$ python -q
>>> import numpy as np
>>> np.set_printoptions(suppress=True, linewidth=140)
>>> rnd = lambda a: np.round(a, 3) + 0
>>> E = np.loadtxt("test6.csv", delimiter=",")
>>> E
array([[-0.27, -0.48,  0.15, -0.09,  0.03],
       [-0.24, -0.59, -0.31, -0.01,  0.47],
       [-0.69, -1.32,  0.13, -0.19,  0.33],
       [-0.63, -1.33, -0.22, -0.12,  0.64],
       [-1.44, -2.84,  0.04, -0.36,  0.92],
       [-0.45, -0.66,  0.63, -0.21, -0.33],
       [ 0.6 ,  1.02, -0.46,  0.22,  0.06],
       [-1.65, -3.12,  0.41, -0.47,  0.69],
       [-1.77, -2.89,  1.68, -0.7 , -0.5 ],
       [-1.5 , -2.34,  1.72, -0.64, -0.72]])
>>> G = np.cov(E, rowvar=False)
>>> np.argwhere(np.triu(np.abs(np.corrcoef(E.T)) > 0.8, 1))
array([[0, 1],
       [0, 3],
       [1, 3],
       [2, 3]])
>>> rnd(np.corrcoef(E.T))
array([[ 1.   ,  0.989, -0.704,  0.954,  0.056],
       [ 0.989,  1.   , -0.589,  0.898, -0.095],
       [-0.704, -0.589,  1.   , -0.885, -0.749],
       [ 0.954,  0.898, -0.885,  1.   ,  0.354],
       [ 0.056, -0.095, -0.749,  0.354,  1.   ]])
>>> rnd(E.std(axis=0))
array([0.727, 1.266, 0.729, 0.272, 0.519])
>>> rnd(np.linalg.norm(E, 2) / np.linalg.norm(E))
np.float64(0.947)
>>> np.linalg.matrix_rank(E, rtol=0.1)
np.int64(2)
>>> [round(float(x), 3) for x in np.linalg.svd(E, compute_uv=False)[:3]]
[7.341, 2.478, 0.0]
>>> X = np.loadtxt("dump.csv", delimiter=",")
>>> X
array([[ 2.,  1.,  1.,  3.,  0.,  0.,  0.],
       [-2., -1.,  1.,  3.,  0.,  0.,  0.],
       [ 3., -3.,  1.,  1.,  0.,  0.,  0.],
       [ 0.,  1.,  2.,  1.,  0.,  0.,  0.],
       [ 0.,  0.,  0.,  0., -3.,  2.,  3.],
       [ 0.,  0.,  0.,  0.,  2.,  0.,  0.],
       [ 0.,  0.,  0.,  0., -3.,  0.,  0.]])
>>> Uu, sig, vt = np.linalg.svd(X)
>>> rnd(sig)
array([5.405, 5.243, 4.156, 2.997, 2.405, 1.501, 0.   ])
>>> Y = Uu[:, :6] @ np.diag(sig[:6]) @ vt[:6]
>>> np.linalg.matrix_rank(Y)
np.int64(6)
>>> rnd(np.linalg.norm(X - Y, 2)), rnd(sig[6])
(np.float64(0.0), np.float64(0.0))
>>> r = np.linalg.matrix_rank(X)
>>> r
np.int64(6)
>>> ns = np.linalg.svd(X)[2][r:].T
>>> rnd(ns @ ns.T)
array([[ 0.   ,  0.   ,  0.   ,  0.   ,  0.   ,  0.   ,  0.   ],
       [ 0.   ,  0.   ,  0.   ,  0.   ,  0.   ,  0.   ,  0.   ],
       [ 0.   ,  0.   ,  0.   ,  0.   ,  0.   ,  0.   ,  0.   ],
       [ 0.   ,  0.   ,  0.   ,  0.   ,  0.   ,  0.   ,  0.   ],
       [ 0.   ,  0.   ,  0.   ,  0.   ,  0.   ,  0.   ,  0.   ],
       [ 0.   ,  0.   ,  0.   ,  0.   ,  0.   ,  0.692, -0.462],
       [ 0.   ,  0.   ,  0.   ,  0.   ,  0.   , -0.462,  0.308]])
>>> [int(np.linalg.matrix_rank(X[:i])) for i in range(1, len(X) + 1)]
[1, 2, 3, 4, 5, 6, 6]
>>> rnd(X @ ns)
array([[0.],
       [0.],
       [0.],
       [0.],
       [0.],
       [0.],
       [0.]])
>>> np.linalg.matrix_rank(X.T @ X), np.linalg.matrix_rank(X @ X.T)
(np.int64(6), np.int64(6))
>>> rnd(ns[:, 0] / ns[np.abs(ns[:, 0]).round(6).argmax(), 0])
array([ 0.   ,  0.   ,  0.   ,  0.   ,  0.   ,  1.   , -0.667])
>>> [int(np.linalg.matrix_rank(X[:, :j + 1])) for j in range(7)]
[1, 2, 3, 4, 5, 6, 6]
>>> Uu, sig, vt = np.linalg.svd(X)
>>> V = vt[:(sig > 1e-8).sum()]
>>> rng = np.random.default_rng(6205)
>>> x = X[5] + 5 * X[3] + rng.integers(2) * np.eye(7)[3]
>>> x
array([ 0.,  5., 10.,  6.,  2.,  0.,  0.])
>>> np.allclose(V.T @ V @ x, x)
True
>>> rnd(np.diag(V.T @ V))
array([1.   , 1.   , 1.   , 1.   , 1.   , 0.308, 0.692])
>>> Uu, sig, vt = np.linalg.svd(E)
>>> np.argmax(sig[:-1] / (sig[1:] + 1e-6)) + 1
np.int64(2)
>>> Y = Uu[:, :2] @ np.diag(sig[:2]) @ vt[:2]
>>> rnd(np.linalg.norm(E - Y, 2)), rnd(sig[2])
(np.float64(0.0), np.float64(0.0))
>>> np.linalg.matrix_rank(Y)
np.int64(2)
>>> rnd(np.abs(E - Y).max())
np.float64(0.0)
>>> np.linalg.matrix_rank(E, rtol=0.05)
np.int64(2)
>>> rnd(Y)
array([[-0.27, -0.48,  0.15, -0.09,  0.03],
       [-0.24, -0.59, -0.31, -0.01,  0.47],
       [-0.69, -1.32,  0.13, -0.19,  0.33],
       [-0.63, -1.33, -0.22, -0.12,  0.64],
       [-1.44, -2.84,  0.04, -0.36,  0.92],
       [-0.45, -0.66,  0.63, -0.21, -0.33],
       [ 0.6 ,  1.02, -0.46,  0.22,  0.06],
       [-1.65, -3.12,  0.41, -0.47,  0.69],
       [-1.77, -2.89,  1.68, -0.7 , -0.5 ],
       [-1.5 , -2.34,  1.72, -0.64, -0.72]])
>>> mat = np.load("run12.npy")
>>> mat
array([[ 1, -1, -1,  1, -1,  1,  1, -1],
       [ 1,  1,  1,  1,  1,  1,  1,  1],
       [ 1, -1,  1, -1, -1,  1, -1,  1],
       [ 1, -1, -1,  1,  1, -1, -1,  1]])
>>> Y = mat / np.linalg.norm(mat, axis=1)
Traceback (most recent call last):
  File "<python-input-45>", line 1, in <module>
    Y = mat / np.linalg.norm(mat, axis=1)
        ~~~~^~~~~~~~~~~~~~~~~~~~~~~~~~~~~
ValueError: operands could not be broadcast together with shapes (4,8) (4,) 
>>> Y = mat / np.linalg.norm(mat, axis=1, keepdims=True)
>>> G = Y @ Y.T
>>> (np.abs(G) > 0.9).astype(int)
array([[1, 0, 0, 0],
       [0, 1, 0, 0],
       [0, 0, 1, 0],
       [0, 0, 0, 1]])
>>> np.degrees(np.arccos(np.clip(G[0, 3], -1, 1)))
np.float64(90.0)
>>> (G - 2 * np.eye(4)).round(6).argmax(axis=1)
array([1, 0, 0, 0])
>>> rnd(G[0])
array([1., 0., 0., 0.])
>>> np.argwhere(np.triu(np.abs(G) > 0.95, 1))
array([], shape=(0, 2), dtype=int64)
>>> def softmax(z):
...     e = np.exp(z - z.max(axis=-1, keepdims=True))
...     return e / e.sum(axis=-1, keepdims=True)
... 
>>> softmax(10 * mat[1])
array([0.125, 0.125, 0.125, 0.125, 0.125, 0.125, 0.125, 0.125])
>>> rnd(softmax(mat).sum(axis=1))
array([1., 1., 1., 1.])
>>> att = mat @ mat.T / np.sqrt(8)
>>> rnd(softmax(att + np.triu(np.full(att.shape, -np.inf), 1)))
array([[1.   , 0.   , 0.   , 0.   ],
       [0.056, 0.944, 0.   , 0.   ],
       [0.053, 0.053, 0.894, 0.   ],
       [0.05 , 0.05 , 0.05 , 0.849]])
>>> mat @ mat
Traceback (most recent call last):
  File "<python-input-58>", line 1, in <module>
    mat @ mat
    ~~~~^~~~~
ValueError: matmul: Input operand 1 has a mismatch in its core dimension 0, with gufunc signature (n?,k),(k,m?)->(n?,m?) (size 4 is different from 8)
>>> G = mat.T @ mat
>>> np.allclose(G, G.T)
True
>>> rnd(np.linalg.svd(mat, compute_uv=False) ** 2)
array([8., 8., 8., 8.])
>>> (mat @ mat.T).shape
(4, 4)
>>> np.linalg.matrix_rank(G)
np.int64(4)
>>> T = np.stack([mat, 3 * mat, mat[::-1]])
>>> rnd(np.linalg.norm(T, axis=(1, 2)))
array([ 5.657, 16.971,  5.657])
>>> np.linalg.matrix_rank(T)
array([4, 4, 4])
>>> T.sum(axis=0)
array([[ 5, -5, -5,  5, -3,  3,  3, -3],
       [ 5,  3,  5,  3,  3,  5,  3,  5],
       [ 5, -3,  5, -3, -3,  5, -3,  5],
       [ 5, -5, -5,  5,  3, -3, -3,  3]])
>>> np.linalg.matrix_rank(T.reshape(3, -1))
np.int64(2)
>>> rnd(X @ np.linalg.pinv(X) @ X)
array([[ 2.,  1.,  1.,  3.,  0.,  0.,  0.],
       [-2., -1.,  1.,  3.,  0.,  0.,  0.],
       [ 3., -3.,  1.,  1.,  0.,  0.,  0.],
       [ 0.,  1.,  2.,  1.,  0.,  0.,  0.],
       [ 0.,  0.,  0.,  0., -3.,  2.,  3.],
       [ 0.,  0.,  0.,  0.,  2.,  0.,  0.],
       [ 0.,  0.,  0.,  0., -3.,  0.,  0.]])
>>> np.unique(X.round(6), axis=0).shape
(7, 7)
>>> np.linalg.lstsq(X[:-1].T, X[-1])[2]
np.int32(6)
>>> data = np.load("out17.npy")
>>> rnd(data)
array([[ 0.334,  0.329, -0.761, -0.251, -0.462, -0.69 ,  0.162, -0.82 ,  1.323],
       [-0.334,  0.011,  0.158, -1.082,  1.073, -0.775,  0.774,  0.555,  0.186],
       [ 0.667,  0.827,  0.254,  0.508,  0.672, -0.913, -0.175, -0.752, -0.817],
       [ 0.25 , -0.899, -1.417,  0.257,  0.546, -0.402, -0.59 ,  0.384, -0.315],
       [-0.667, -0.657, -0.14 , -0.417,  0.489,  0.52 ,  0.174, -1.508, -0.342],
       [ 0.334,  1.008, -0.909,  0.039,  0.544,  1.134,  0.663,  0.144, -0.06 ],
       [ 1.168, -0.972,  0.442,  0.527,  0.23 ,  0.178,  1.02 , -0.093,  0.292],
       [ 1.084, -0.078, -0.033, -1.401, -0.562,  0.197, -0.309, -0.062, -0.634],
       [-0.417, -0.029, -0.53 ,  0.165, -0.991, -0.549,  1.18 ,  0.034, -0.917]])
>>> lab = rng.permutation(9)
>>> Y = data[:, lab] * rng.choice([-1, 1], 9)
>>> rnd(Y)
array([[ 0.761,  0.162,  0.329,  0.251,  0.462,  0.82 ,  0.69 , -0.334, -1.323],
       [-0.158,  0.774,  0.011,  1.082, -1.073, -0.555,  0.775,  0.334, -0.186],
       [-0.254, -0.175,  0.827, -0.508, -0.672,  0.752,  0.913, -0.667,  0.817],
       [ 1.417, -0.59 , -0.899, -0.257, -0.546, -0.384,  0.402, -0.25 ,  0.315],
       [ 0.14 ,  0.174, -0.657,  0.417, -0.489,  1.508, -0.52 ,  0.667,  0.342],
       [ 0.909,  0.663,  1.008, -0.039, -0.544, -0.144, -1.134, -0.334,  0.06 ],
       [-0.442,  1.02 , -0.972, -0.527, -0.23 ,  0.093, -0.178, -1.168, -0.292],
       [ 0.033, -0.309, -0.078,  1.401,  0.562,  0.062, -0.197, -1.084,  0.634],
       [ 0.53 ,  1.18 , -0.029, -0.165,  0.991, -0.034,  0.549,  0.417,  0.917]])
>>> Uu, _, vt = np.linalg.svd(data.T @ Y)
>>> rnd(Uu @ vt)
array([[ 0.,  0.,  0.,  0.,  0.,  0.,  0., -1.,  0.],
       [ 0.,  0.,  1.,  0.,  0.,  0.,  0.,  0.,  0.],
       [-1.,  0.,  0.,  0.,  0.,  0.,  0.,  0.,  0.],
       [ 0.,  0.,  0., -1.,  0.,  0.,  0.,  0.,  0.],
       [ 0.,  0.,  0.,  0., -1.,  0.,  0.,  0.,  0.],
       [ 0.,  0.,  0.,  0.,  0.,  0., -1.,  0.,  0.],
       [ 0.,  1.,  0.,  0.,  0.,  0.,  0.,  0.,  0.],
       [ 0.,  0.,  0.,  0.,  0., -1.,  0.,  0.,  0.],
       [ 0.,  0.,  0.,  0.,  0.,  0.,  0.,  0., -1.]])
>>> rnd(np.linalg.lstsq(data, Y)[0])
array([[ 0.,  0.,  0.,  0.,  0.,  0.,  0., -1.,  0.],
       [ 0.,  0.,  1.,  0.,  0.,  0.,  0.,  0.,  0.],
       [-1.,  0.,  0.,  0.,  0.,  0.,  0.,  0.,  0.],
       [ 0.,  0.,  0., -1.,  0.,  0.,  0.,  0.,  0.],
       [ 0.,  0.,  0.,  0., -1.,  0.,  0.,  0.,  0.],
       [ 0.,  0.,  0.,  0.,  0.,  0., -1.,  0.,  0.],
       [ 0.,  1.,  0.,  0.,  0.,  0.,  0.,  0.,  0.],
       [ 0.,  0.,  0.,  0.,  0., -1.,  0.,  0.,  0.],
       [ 0.,  0.,  0.,  0.,  0.,  0.,  0.,  0., -1.]])
>>> rnd(np.sort(np.abs(np.linalg.eigvals(data))))
array([2., 2., 2., 2., 2., 2., 2., 2., 2.])
>>> rnd(np.linalg.det(data))
np.float64(-512.0)
>>> rnd(np.abs(np.linalg.eigvals(data)).max())
np.float64(2.0)
>>> np.allclose(data @ data.T, data.T @ data)
True
>>> Y = np.linalg.invert(data)
Traceback (most recent call last):
  File "<python-input-84>", line 1, in <module>
    Y = np.linalg.invert(data)
        ^^^^^^^^^^^^^^^^
AttributeError: module 'numpy.linalg' has no attribute 'invert'
>>> Y = np.linalg.inv(data)
>>> rnd(np.linalg.slogdet(data)[0])
np.float64(-1.0)
>>> K = np.array([[2, 2, 0, 1, 0, 3, 0, 2, 3],
...     [1, 3, 0, 2, 2, 2, 1, 1, 0],
...     [0, 0, 2, 1, 3, 2, 2, 1, 1],
...     [3, 3, 1, 3, 3, 1, 2, 2, 1],
...     [0, 1, 3, 0, 3, 1, 2, 0, 1]])
>>> K[:, 0] = 4 * K[:, 3]
>>> K
array([[ 4,  2,  0,  1,  0,  3,  0,  2,  3],
       [ 8,  3,  0,  2,  2,  2,  1,  1,  0],
       [ 4,  0,  2,  1,  3,  2,  2,  1,  1],
       [12,  3,  1,  3,  3,  1,  2,  2,  1],
       [ 0,  1,  3,  0,  3,  1,  2,  0,  1]])
>>> Uu, sig = np.linalg.svd(K)
Traceback (most recent call last):
  File "<python-input-90>", line 1, in <module>
    Uu, sig = np.linalg.svd(K)
    ^^^^^^^
ValueError: too many values to unpack (expected 2)
>>> Uu, sig, vt = np.linalg.svd(K, full_matrices=False)
>>> rnd(sig)
array([18.034,  5.544,  4.009,  1.752,  1.372])
>>> rnd(Uu.T @ Uu)
array([[1., 0., 0., 0., 0.],
       [0., 1., 0., 0., 0.],
       [0., 0., 1., 0., 0.],
       [0., 0., 0., 1., 0.],
       [0., 0., 0., 0., 1.]])
>>> np.abs(Uu[:, 0]).round(6).argmax()
np.int64(3)
>>> rnd(vt @ vt.T)
array([[1., 0., 0., 0., 0.],
       [0., 1., 0., 0., 0.],
       [0., 0., 1., 0., 0.],
       [0., 0., 0., 1., 0.],
       [0., 0., 0., 0., 1.]])
>>> rnd(sig / sig[0])
array([1.   , 0.307, 0.222, 0.097, 0.076])
>>> rnd(Uu.T @ K @ vt.T)
array([[18.034,  0.   ,  0.   ,  0.   ,  0.   ],
       [ 0.   ,  5.544,  0.   ,  0.   ,  0.   ],
       [ 0.   ,  0.   ,  4.009,  0.   ,  0.   ],
       [ 0.   ,  0.   ,  0.   ,  1.752,  0.   ],
       [ 0.   ,  0.   ,  0.   ,  0.   ,  1.372]])
>>> (sig > 1e-8).sum()
np.int64(5)
>>> rnd(np.sqrt((sig ** 2).sum())), rnd(np.linalg.norm(K))
(np.float64(19.416), np.float64(19.416))
>>> Y = np.array([[0, 2, -1],
...     [-2, 0, 2],
...     [0, 1, 1],
...     [1, 1, -2],
...     [2, 1, 1],
...     [2, -2, -1],
...     [1, 1, -1],
...     [1, -1, 0],
...     [1, -2, 1]])
>>> np.vstack([K, Y.T]).shape
(8, 9)
>>> np.einsum("ij,ij->i", K, K)
array([ 43,  87,  40, 182,  25])
>>> np.einsum("ik,kj->ij", K, Y)
array([[  8,  -5,  -2],
       [  6,  16,  -7],
       [ 15,   9,  -4],
       [ 10,  27, -10],
       [  9,   4,   6]])
>>> K @ Y
array([[  8,  -5,  -2],
       [  6,  16,  -7],
       [ 15,   9,  -4],
       [ 10,  27, -10],
       [  9,   4,   6]])
>>> Y.T @ K.T
array([[  8,   6,  15,  10,   9],
       [ -5,  16,   9,  27,   4],
       [ -2,  -7,  -4, -10,   6]])
>>> np.einsum("ij->j", K)
array([28,  9,  6,  7, 11,  9,  7,  6,  6])
>>> np.linalg.matrix_rank(np.vstack([K, Y.T]))
np.int64(8)
